>>> import numpy as np
>>> from numpy import linalg as LA
>>> np.set_printoptions(precision=4, suppress=True, linewidth=140)
>>> feats = np.load("data.npy")
>>> print(feats)
[[-3.  1.  0.  0.  0.  0.  0.]
 [ 0. -3.  1.  0.  0.  0.  0.]
 [ 0.  0. -3.  1.  0.  0.  0.]
 [ 0.  0.  0. -3.  1.  0.  0.]
 [ 0.  0.  0.  0. -3.  1.  0.]
 [ 0.  0.  0.  0.  0. -3.  1.]
 [ 0.  0.  0.  0.  0.  0. -3.]]
>>> print([int(LA.matrix_rank(LA.matrix_power(feats, p))) for p in range(1, 8)])
[7, 7, 7, 7, 7, 7, 7]
>>> print(np.prod(np.diag(feats)), round(float(LA.det(feats)), 4))
-2187.0 -2187.0
>>> print(feats @ feats)
[[ 9. -6.  1.  0.  0.  0.  0.]
 [ 0.  9. -6.  1.  0.  0.  0.]
 [ 0.  0.  9. -6.  1.  0.  0.]
 [ 0.  0.  0.  9. -6.  1.  0.]
 [ 0.  0.  0.  0.  9. -6.  1.]
 [ 0.  0.  0.  0.  0.  9. -6.]
 [ 0.  0.  0.  0.  0.  0.  9.]]
>>> print(np.sort(LA.eigvals(feats)))
[-3. -3. -3. -3. -3. -3. -3.]
>>> vec = np.array([4, -3, -5, -6, -2, -9, -1])
>>> target = feats @ vec
>>> c, lr = np.zeros(7), 1 / LA.norm(feats, 2) ** 2
>>> for i in range(10):
...     c -= lr * feats.T @ (feats @ c - target)
...     if i % 2 == 0: print(i, round(LA.norm(feats @ c - target), 4))
... 
0 17.0986
2 7.9093
4 3.9189
6 1.9701
8 0.9976
>>> print(np.round(LA.cond(feats), 4))
1.876
>>> print(c)
[ 4.0595 -2.8981 -4.8584 -5.8329 -1.8331 -8.8645 -0.924 ]
>>> rng = np.random.default_rng(90)
>>> lab = rng.permutation(7)
>>> print(lab)
[1 6 3 5 2 0 4]
>>> B = feats[lab][:, lab]
>>> print(round(LA.det(B), 4), round(float(LA.det(feats[lab])), 4))
-2187.0 -2187.0
>>> print(np.trace(B))
-21.0
>>> data = np.loadtxt("layer13.csv", delimiter=",")
>>> print(data)
[[0. 0. 0. 1. 1. 1. 0.]
 [0. 0. 1. 0. 1. 0. 1.]
 [0. 1. 0. 1. 0. 0. 0.]
 [1. 0. 1. 0. 0. 1. 0.]
 [1. 1. 0. 0. 0. 0. 1.]
 [1. 0. 0. 1. 0. 0. 0.]
 [0. 1. 0. 0. 1. 0. 0.]]
>>> w, vecs = LA.eigh(data)
>>> print(np.abs(vecs[:, -1]))
[0.4381 0.4012 0.3038 0.4012 0.4381 0.3178 0.3178]
>>> print(round(w.sum(), 4), np.trace(data))
0.0 0.0
>>> print((w > 1e-8).sum(), (w < -1e-8).sum())
3 4
>>> print(np.round(vecs.T @ data @ vecs, 4) + 0)
[[-1.7757  0.      0.      0.      0.      0.      0.    ]
 [ 0.     -1.7321  0.      0.      0.      0.      0.    ]
 [ 0.      0.     -1.      0.      0.      0.      0.    ]
 [ 0.      0.      0.     -0.5892  0.      0.      0.    ]
 [ 0.      0.      0.      0.      0.7237  0.      0.    ]
 [ 0.      0.      0.      0.      0.      1.7321  0.    ]
 [ 0.      0.      0.      0.      0.      0.      2.6412]]
>>> print(LA.eigvalsh(data + -3 * np.eye(7)))
[-4.7757 -4.7321 -4.     -3.5892 -2.2763 -1.2679 -0.3588]
>>> print(LA.eigvalsh(data @ data))
[0.3472 0.5238 1.     3.     3.     3.1532 6.9759]
>>> print(np.abs(vecs[:, -1]).round(6).argmax())
0
>>> print([round(float(LA.det(data[:i, :i])), 2) + 0 for i in range(1, 8)])
[0.0, 0.0, 0.0, 1.0, 2.0, -4.0, 6.0]
>>> print(round(float(LA.eigvalsh(data).min()), 4))
-1.7757
>>> try:
...     LA.cholesky(data)
... except LA.LinAlgError as e:
...     print(e)
... 
Matrix is not positive definite
